% ipython --no-banner

In [1]: import numpy as np

In [2]: np.set_printoptions(suppress=True, linewidth=140)

In [3]: def rnd(a):
   ...:     return np.round(a, 3) + 0
   ...: 

In [4]: M = np.loadtxt("layer16.csv", delimiter=",")

In [5]: M
Out[5]: 
array([[  7.,  -5.,   5.,  15.,  -8.],
       [  9.,  -8.,   0.,  24.,   7.],
       [ -6.,  -3.,  -2.,   9.,  -1.],
       [ -8.,  -4.,  -5.,  12.,   8.],
       [  0.,   3.,  -7.,  -9.,   3.],
       [ -2.,   4.,   7., -12.,  -7.],
       [  1.,  -9.,  -6.,  27.,   2.],
       [  7.,  -5.,  -7.,  15.,  -9.]])

In [6]: # null space of dimension 1

In [7]: [round(float(x), 3) for x in np.linalg.svd(M, compute_uv=False)[:3]]
Out[7]: [50.482, 20.98, 12.518]

In [8]: np.linalg.matrix_rank(M, rtol=0.1)
Out[8]: np.int64(4)

In [9]: B = M / np.sqrt((M ** 2).mean(axis=1, keepdims=True))

In [10]: print(np.linalg.matrix_rank(B) == np.linalg.matrix_rank(M))
True

In [11]: rnd(B[6])
Out[11]: array([ 0.077, -0.69 , -0.46 ,  2.07 ,  0.153])

In [12]: rnd(np.linalg.norm(B, axis=1))
Out[12]: array([2.236, 2.236, 2.236, 2.236, 2.236, 2.236, 2.236, 2.236])

In [13]: np.linalg.matrix_rank(M - M.mean(axis=1, keepdims=True))
Out[13]: np.int64(4)

In [14]: vec = np.array([1, 1, 3, 2, 0])

In [15]: M @ np.ones(5)
Out[15]: array([ 14.,  32.,  -3.,   3., -10., -10.,  15.,   1.])

In [16]: M @ (2 * vec)
Out[16]: array([ 94.,  98.,   6.,  -6., -72.,  -2.,  56.,  22.])

In [17]: M @ vec
Out[17]: array([ 47.,  49.,   3.,  -3., -36.,  -1.,  28.,  11.])

In [18]: M @ np.eye(5)[0]
Out[18]: array([ 7.,  9., -6., -8.,  0., -2.,  1.,  7.])

In [19]: U, sv, Vh = np.linalg.svd(M)

In [20]: V = Vh[:(sv > 1e-8).sum()]

In [21]: rng = np.random.default_rng(458670)

In [22]: vec = M[3] + 5 * M[5] + rng.integers(2) * np.eye(5)[0]

In [23]: vec
Out[23]: array([-18.,  16.,  30., -48., -27.])

In [24]: rnd(np.linalg.norm(vec - V.T @ V @ vec))
Out[24]: np.float64(0.0)

In [25]: np.allclose(V.T @ V @ vec, vec)
Out[25]: True

In [26]: np.linalg.matrix_rank(np.vstack([M, vec]))
Out[26]: np.int64(4)

In [27]: f = np.array([9, 4])

In [28]: print(np.convolve(M[1], f))
[ 81. -36. -32. 216. 159.  28.]

In [29]: np.correlate(M[1], M[6], "full")
Out[29]: array([  18.,  227., -270.,   15.,  743.,   37., -258.,  -39.,    7.])

In [30]: np.polyval(f, M[1])
Out[30]: array([ 85., -68.,   4., 220.,  67.])

In [31]: np.array([np.convolve(row, f, "same") for row in M])
Out[31]: 
array([[  63.,  -17.,   25.,  155.,  -12.],
       [  81.,  -36.,  -32.,  216.,  159.],
       [ -54.,  -51.,  -30.,   73.,   27.],
       [ -72.,  -68.,  -61.,   88.,  120.],
       [   0.,   27.,  -51., -109.,   -9.],
       [ -18.,   28.,   79.,  -80., -111.],
       [   9.,  -77.,  -90.,  219.,  126.],
       [  63.,  -17.,  -83.,  107.,  -21.]])

In [32]: print(np.cross(M[1, :3], M[6, :3]))
[ 48.  54. -73.]

In [33]: X = np.eye(7, dtype=int)[rng.permutation(7)]

In [34]: X
Out[34]: 
array([[1, 0, 0, 0, 0, 0, 0],
       [0, 0, 0, 0, 1, 0, 0],
       [0, 0, 0, 0, 0, 0, 1],
       [0, 0, 0, 1, 0, 0, 0],
       [0, 0, 1, 0, 0, 0, 0],
       [0, 1, 0, 0, 0, 0, 0],
       [0, 0, 0, 0, 0, 1, 0]])

In [35]: # 3 groups of indices that never mix

In [36]: vec = np.array([2, 0, 0, 2, 3, 1, 1])

In [37]: rhs = X @ vec

In [38]: rhs
Out[38]: array([2, 3, 1, 2, 0, 0, 1])

In [39]: rnd(np.linalg.solve(X, X[:, 2]))
Out[39]: array([0., 0., 1., 0., 0., 0., 0.])

In [40]: print(rnd(np.linalg.solve(X, rhs + X[:, 1])))
[2. 1. 0. 2. 3. 1. 1.]

In [41]: rnd(np.linalg.solve(X, rhs))
Out[41]: array([2., 0., 0., 2., 3., 1., 1.])
